$ ipython --no-banner

In [1]: import numpy as np

In [2]: from numpy import linalg as LA

In [3]: np.set_printoptions(precision=3, suppress=True, linewidth=120, sign=" ")

In [4]: mat = np.array([[-1.0, 1.0, 1.0, 1.0, 1.0],
   ...:     [1.0, -1.0, 1.0, 1.0, 1.0],
   ...:     [1.0, 1.0, -1.0, 1.0, 1.0],
   ...:     [1.0, 1.0, 1.0, -1.0, 1.0],
   ...:     [1.0, 1.0, 1.0, 1.0, -1.0]])

In [5]: mat
Out[5]: 
array([[-1.,  1.,  1.,  1.,  1.],
       [ 1., -1.,  1.,  1.,  1.],
       [ 1.,  1., -1.,  1.,  1.],
       [ 1.,  1.,  1., -1.,  1.],
       [ 1.,  1.,  1.,  1., -1.]])

In [6]: rng = np.random.default_rng(551622)

In [7]: labels = rng.permutation(5)

In [8]: out = mat[:, labels] * rng.choice([-1, 1], 5)

In [9]: out
Out[9]: 
array([[ 1., -1.,  1.,  1.,  1.],
       [-1.,  1.,  1.,  1.,  1.],
       [-1., -1., -1.,  1.,  1.],
       [-1., -1.,  1.,  1., -1.],
       [-1., -1.,  1., -1.,  1.]])

In [10]: left, _, vt = LA.svd(mat.T @ out)

In [11]: np.round(left @ vt, 3) + 0
Out[11]: 
array([[-1.,  0.,  0.,  0.,  0.],
       [ 0., -1.,  0.,  0.,  0.],
       [ 0.,  0.,  1.,  0.,  0.],
       [ 0.,  0.,  0.,  0.,  1.],
       [ 0.,  0.,  0.,  1.,  0.]])

In [12]: labels
Out[12]: array([ 0,  1,  2,  4,  3])

In [13]: vals, evecs = LA.eig(mat)

In [14]: np.round(mat @ evecs[:, 0] - vals[0] * evecs[:, 0], 3) + 0
Out[14]: array([ 0.,  0.,  0.,  0.,  0.])

In [15]: np.sort(LA.eigvals(mat @ mat))
Out[15]: array([ 4.,  4.,  4.,  4.,  9.])

In [16]: vals, evecs = LA.eigh(mat)

In [17]: vec = np.array([0, 0, 2, 1, 2])

In [18]: LA.eigvalsh(mat[1:, 1:])
Out[18]: array([-2., -2., -2.,  2.])

In [19]: vec @ mat @ vec
Out[19]: np.float64(7.0)

In [20]: round(float(vec @ mat @ vec / (vec @ vec)), 3), vals[0], vals[-1]
Out[20]: (0.778, np.float64(-2.0), np.float64(3.0))

In [21]: np.all(LA.eigvalsh(mat) > 0)
Out[21]: np.False_

In [22]: [round(float(LA.det(mat[:i, :i])), 2) + 0 for i in range(1, 6)]
Out[22]: [-1.0, 0.0, 4.0, -16.0, 48.0]

In [23]: (mat @ mat)[0]
Out[23]: array([ 5.,  1.,  1.,  1.,  1.])

In [24]: np.fft.fft(mat[0])
Out[24]: array([ 3.+0.j, -2.+0.j, -2.+0.j, -2.+0.j, -2.+0.j])

In [25]: mat @ np.ones(5)
Out[25]: array([ 3.,  3.,  3.,  3.,  3.])

In [26]: mat @ (-1.0) ** np.arange(5)
Out[26]: array([-1.,  3., -1.,  3., -1.])

In [27]: np.sort(np.abs(np.fft.fft(mat[0]))), np.sort(LA.svd(mat, compute_uv=False))
Out[27]: (array([ 2.,  2.,  2.,  2.,  3.]), array([ 2.,  2.,  2.,  2.,  3.]))

In [28]: W0 = np.load("sample14.npy")

In [29]: W0
Out[29]: 
array([[ 0.347, -0.467, -0.28 , -0.28 , -0.653, -0.28 ],
       [-0.467,  0.667, -0.2  , -0.2  , -0.467, -0.2  ],
       [-0.28 , -0.2  ,  0.88 , -0.12 , -0.28 , -0.12 ],
       [-0.28 , -0.2  , -0.12 ,  0.88 , -0.28 , -0.12 ],
       [-0.653, -0.467, -0.28 , -0.28 ,  0.347, -0.28 ],
       [-0.28 , -0.2  , -0.12 , -0.12 , -0.28 ,  0.88 ]])

In [30]: vals, evecs = LA.eigh(W0)

In [31]: vec = np.array([1, 3, 4, 4, 3, 1])

In [32]: np.round(vec @ W0 @ vec / (vec @ vec), 3), vals[0], vals[-1]
Out[32]: (np.float64(-0.256), np.float64(-1.0), np.float64(1.0))

In [33]: round(float(np.abs(W0).sum(axis=1).max()), 3), np.abs(vals).max()
Out[33]: (2.307, np.float64(1.0))

In [34]: np.round(evecs * np.abs(vals) @ evecs.T, 3) + 0
Out[34]: 
array([[ 1.,  0.,  0.,  0.,  0.,  0.],
       [ 0.,  1.,  0.,  0.,  0.,  0.],
       [ 0.,  0.,  1.,  0.,  0.,  0.],
       [ 0.,  0.,  0.,  1.,  0.,  0.],
       [ 0.,  0.,  0.,  0.,  1.,  0.],
       [ 0.,  0.,  0.,  0.,  0.,  1.]])

In [35]: LA.eigvalsh(W0[1:, 1:])
Out[35]: array([-0.347,  1.   ,  1.   ,  1.   ,  1.   ])

In [36]: evecs * np.maximum(vals, 0) @ evecs.T
Out[36]: 
array([[ 0.673, -0.233, -0.14 , -0.14 , -0.327, -0.14 ],
       [-0.233,  0.833, -0.1  , -0.1  , -0.233, -0.1  ],
       [-0.14 , -0.1  ,  0.94 , -0.06 , -0.14 , -0.06 ],
       [-0.14 , -0.1  , -0.06 ,  0.94 , -0.14 , -0.06 ],
       [-0.327, -0.233, -0.14 , -0.14 ,  0.673, -0.14 ],
       [-0.14 , -0.1  , -0.06 , -0.06 , -0.14 ,  0.94 ]])
